$ python -q
>>> import numpy as np
>>> np.set_printoptions(precision=1, suppress=True, linewidth=140, sign=" ")
>>> def rnd(a):
...     return np.round(a, 1) + 0
... 
>>> E = np.load("run16.npy")
>>> E
array([[ 5.,  1.,  0.,  0.,  0.,  0.],
       [ 0.,  5.,  1.,  0.,  0.,  0.],
       [ 0.,  0.,  5.,  1.,  0.,  0.],
       [ 0.,  0.,  0.,  5.,  1.,  0.],
       [ 0.,  0.,  0.,  0.,  5.,  1.],
       [ 0.,  0.,  0.,  0.,  0.,  5.]])
>>> # triangular
>>> O, V = np.linalg.qr(E[:, :2])[0], np.linalg.qr(E[:, 2:])[0]
>>> sigma = np.linalg.svd(O.T @ V, compute_uv=False)
>>> rnd(np.linalg.norm(O @ O.T - V @ V.T, 2))
np.float64(1.0)
>>> rnd(np.degrees(np.arccos(sigma.clip(0, 1))))
array([ 78.5,  90. ])
>>> rnd(sigma)
array([ 0.2,  0. ])
>>> x = np.array([1, -2, 2, 2, 3, 3])
>>> rhs = E @ x
>>> rhs
array([ 3., -8., 12., 13., 18., 15.])
>>> rnd(np.linalg.solve(E, rhs + E[:, 4]))
array([ 1., -2.,  2.,  2.,  4.,  3.])
>>> rnd(np.linalg.solve(E, E[:, 0]))
array([ 1.,  0.,  0.,  0.,  0.,  0.])
>>> rnd(np.linalg.solve(E.T, E[5]))
array([ 0.,  0.,  0.,  0.,  0.,  1.])
>>> T = np.stack([E, -1 * E, E[::-1]])
>>> np.einsum("bij,cij->bc", T, T)
array([[ 155., -155.,   10.],
       [-155.,  155.,  -10.],
       [  10.,  -10.,  155.]])
>>> T.shape
(3, 6, 6)
>>> x = np.array([2, 4, 1, 4, 1, 1])
>>> rhs = E @ x
>>> beta, lr = np.zeros(6), 1 / np.linalg.norm(E, 2) ** 2
>>> for i in range(300):
...     beta -= lr * E.T @ (E @ beta - rhs)
...     if i % 50 == 0: print(i, round(np.linalg.norm(E @ beta - rhs), 1))
... 
0 5.8
50 0.0
100 0.0
150 0.0
200 0.0
250 0.0
>>> rnd(np.linalg.cond(E))
np.float64(1.4)
>>> rnd(beta)
array([ 2.,  4.,  1.,  4.,  1.,  1.])
>>> X = np.load("arr.npy")
>>> X
array([[ 0.9,  3.9,  2. ],
       [ 1. ,  3.9,  2.1],
       [ 0.8,  4.1,  2.1],
       [ 1.1,  4. ,  2.2],
       [ 0.9,  4. ,  2.1],
       [ 1.1,  3.8,  1.9],
       [ 0.9,  4.1,  2. ],
       [ 1. ,  3.9,  2.1],
       [ 1.1,  4. ,  2. ],
       [ 0.9,  4.1,  2.1],
       [ 1.1,  4.1,  2.1],
       [ 0.9,  4. ,  1.9],
       [ 1. ,  3. ,  3.9],
       [ 1. ,  2.9,  4. ],
       [ 1.1,  3. ,  4. ],
       [ 1. ,  3.1,  4. ],
       [ 1. ,  3. ,  4. ],
       [ 1. ,  3. ,  4.1],
       [ 1.1,  2.9,  4.1],
       [ 1. ,  2.9,  4.1],
       [ 1.1,  2.8,  4. ],
       [ 1. ,  2.9,  4. ],
       [ 0.9,  2.9,  4.1],
       [ 0.8,  3. ,  4.1]])
>>> basis = X[[17, 4]].astype(float)
>>> for _ in range(5):
...     idx = np.linalg.norm(X[:, None] - basis, axis=-1).argmin(axis=1)
...     basis = np.array([X[idx == j].mean(axis=0) for j in range(2)])
... 
>>> idx
array([ 1,  1,  1,  1,  1,  1,  1,  1,  1,  1,  1,  1,  0,  0,  0,  0,  0,  0,  0,  0,  0,  0,  0,  0])
>>> np.bincount(idx)
array([ 12,  12])
>>> rnd(basis[1] - basis[0])
array([ 0.,  1., -2.])
